In [1]: import numpy as np

In [2]: import numpy.linalg as la

In [3]: np.set_printoptions(precision=2, suppress=True, linewidth=160)

In [4]: feats = np.loadtxt("out19.csv", delimiter=",")

In [5]: feats
Out[5]: 
array([[-4.,  1.,  3.,  0.,  5., -7.,  7.],
       [ 2.,  5.,  7., -9.,  6.,  6.,  1.],
       [-5., -9., -5.,  5., -3.,  2., -6.],
       [ 0.,  9., -3.,  0.,  3.,  0.,  1.],
       [ 2., -7., -3., -8.,  6., -5., -8.],
       [ 5.,  3.,  1.,  2.,  7., -3.,  4.],
       [-8., -2., -8., -2., -5.,  6., -3.]])

In [6]: B = la.inv(feats)

In [7]: (np.abs(B) > 1e-9).astype(int)
Out[7]: 
array([[1, 1, 1, 1, 1, 1, 1],
       [1, 1, 1, 1, 1, 1, 1],
       [1, 1, 1, 1, 1, 1, 1],
       [1, 1, 1, 1, 1, 1, 1],
       [1, 1, 1, 1, 1, 1, 1],
       [1, 1, 1, 1, 1, 1, 1],
       [1, 1, 1, 1, 1, 1, 1]])

In [8]: np.allclose(B, feats.T)
Out[8]: False

In [9]: np.round(la.inv(B), 2) + 0
Out[9]: 
array([[-4.,  1.,  3.,  0.,  5., -7.,  7.],
       [ 2.,  5.,  7., -9.,  6.,  6.,  1.],
       [-5., -9., -5.,  5., -3.,  2., -6.],
       [ 0.,  9., -3.,  0.,  3.,  0.,  1.],
       [ 2., -7., -3., -8.,  6., -5., -8.],
       [ 5.,  3.,  1.,  2.,  7., -3.,  4.],
       [-8., -2., -8., -2., -5.,  6., -3.]])

In [10]: round(float(la.cond(feats)), 2)
Out[10]: 8.91

In [11]: rng = np.random.default_rng(794058)

In [12]: z = rng.permutation(7)

In [13]: z
Out[13]: array([3, 4, 2, 5, 1, 0, 6])

In [14]: B = feats[z][:, z]

In [15]: np.allclose(B, feats)
Out[15]: False

In [16]: B = feats + rng.integers(-2, 3, (7, 6)) @ rng.integers(-2, 3, (6, 7))

In [17]: B
Out[17]: 
array([[ -1.,   1.,   2.,  -7.,   9.,  -6.,   9.],
       [  9.,  -2.,   4.,  -1.,   4.,   4.,   2.],
       [ -6.,  -8.,  -9.,   8.,  -2.,   3.,  -3.],
       [ -6.,  12.,  -9.,   1.,   6.,   0.,   9.],
       [  6., -11.,  -1., -14.,   3., -10.,  -9.],
       [ 12.,   0.,  10.,  -4.,   8.,  -2.,   0.],
       [-13.,   2., -17.,   3.,   3.,  12.,   0.]])

In [18]: np.round(la.svd(B - feats, compute_uv=False), 2) + 0
Out[18]: array([24.65, 14.55,  9.54,  9.14,  3.58,  1.49,  0.  ])

In [19]: J = np.array([[-5.23, -0.55, 0.35, -3.9, 1.39],
    ...:     [-0.55, -3.63, -4.35, 1.22, -5.42],
    ...:     [0.35, -4.35, 3.61, -0.84, -1.64],
    ...:     [-3.9, 1.22, -0.84, -2.92, -3.85],
    ...:     [1.39, -5.42, -1.64, -3.85, 2.17]])

In [20]: z = rng.permutation(5)

In [21]: z
Out[21]: array([0, 4, 2, 1, 3])

In [22]: B = J[z][:, z]

In [23]: B
Out[23]: 
array([[-5.23,  1.39,  0.35, -0.55, -3.9 ],
       [ 1.39,  2.17, -1.64, -5.42, -3.85],
       [ 0.35, -1.64,  3.61, -4.35, -0.84],
       [-0.55, -5.42, -4.35, -3.63,  1.22],
       [-3.9 , -3.85, -0.84,  1.22, -2.92]])

In [24]: round(float(la.det(B)), 2), np.round(la.det(J[z]), 2)
Out[24]: (-5757.38, np.float64(-5757.38))

In [25]: np.allclose(B, J)
Out[25]: False

In [26]: np.count_nonzero(feats)
Out[26]: np.int64(45)

In [27]: np.diff(feats, axis=0)
Out[27]: 
array([[  6.,   4.,   4.,  -9.,   1.,  13.,  -6.],
       [ -7., -14., -12.,  14.,  -9.,  -4.,  -7.],
       [  5.,  18.,   2.,  -5.,   6.,  -2.,   7.],
       [  2., -16.,   0.,  -8.,   3.,  -5.,  -9.],
       [  3.,  10.,   4.,  10.,   1.,   2.,  12.],
       [-13.,  -5.,  -9.,  -4., -12.,   9.,  -7.]])

In [28]: feats - feats[0]
Out[28]: 
array([[  0.,   0.,   0.,   0.,   0.,   0.,   0.],
       [  6.,   4.,   4.,  -9.,   1.,  13.,  -6.],
       [ -1., -10.,  -8.,   5.,  -8.,   9., -13.],
       [  4.,   8.,  -6.,   0.,  -2.,   7.,  -6.],
       [  6.,  -8.,  -6.,  -8.,   1.,   2., -15.],
       [  9.,   2.,  -2.,   2.,   2.,   4.,  -3.],
       [ -4.,  -3., -11.,  -2., -10.,  13., -10.]])

In [29]: np.unravel_index(np.abs(feats).argmax(), feats.shape)
Out[29]: (np.int64(1), np.int64(3))

In [30]: la.matrix_rank(feats)
Out[30]: np.int64(7)

In [31]: feats.sum(axis=0)
Out[31]: array([ -8.,   0.,  -8., -12.,  19.,  -1.,  -4.])

In [32]: feats.sum(axis=1)
Out[32]: array([  5.,  18., -21.,  10., -23.,  19., -22.])

In [33]: np.round(la.norm(feats), 2)
Out[33]: np.float64(35.44)

In [34]: feats.shape
Out[34]: (7, 7)

In [35]: la.svd(feats, compute_uv=False)
Out[35]: array([23.76, 16.36, 14.61,  9.82,  8.94,  5.16,  2.67])

In [36]: np.abs(feats).max()
Out[36]: np.float64(9.0)

In [37]: vals, vecs = la.eig(J)

In [38]: round(np.prod(vals), 2)
Out[38]: np.float64(-5757.38)

In [39]: np.round(J @ vecs[:, 0] - vals[0] * vecs[:, 0], 2) + 0
Out[39]: array([0., 0., 0., 0., 0.])

In [40]: np.sort(la.eigvals(la.inv(J)))
Out[40]: array([-0.5 , -0.12, -0.11,  0.13,  0.2 ])

In [41]: vals
Out[41]: array([-9., -8., -2.,  8.,  5.])

In [42]: np.sort(la.eigvals(J.T))
Out[42]: array([-9., -8., -2.,  5.,  8.])

In [43]: z = rng.permutation(5)

In [44]: B = J[:, z] * rng.choice([-1, 1], 5)

In [45]: B
Out[45]: 
array([[-1.39, -3.9 , -0.55, -5.23, -0.35],
       [ 5.42,  1.22, -3.63, -0.55,  4.35],
       [ 1.64, -0.84, -4.35,  0.35, -3.61],
       [ 3.85, -2.92,  1.22, -3.9 ,  0.84],
       [-2.17, -3.85, -5.42,  1.39,  1.64]])

In [46]: left, _, VT = la.svd(J.T @ B)

In [47]: np.round(la.lstsq(J, B)[0], 2) + 0
Out[47]: 
array([[ 0.,  0.,  0.,  1.,  0.],
       [ 0.,  0.,  1.,  0.,  0.],
       [ 0.,  0.,  0.,  0., -1.],
       [ 0.,  1.,  0.,  0.,  0.],
       [-1.,  0.,  0.,  0.,  0.]])
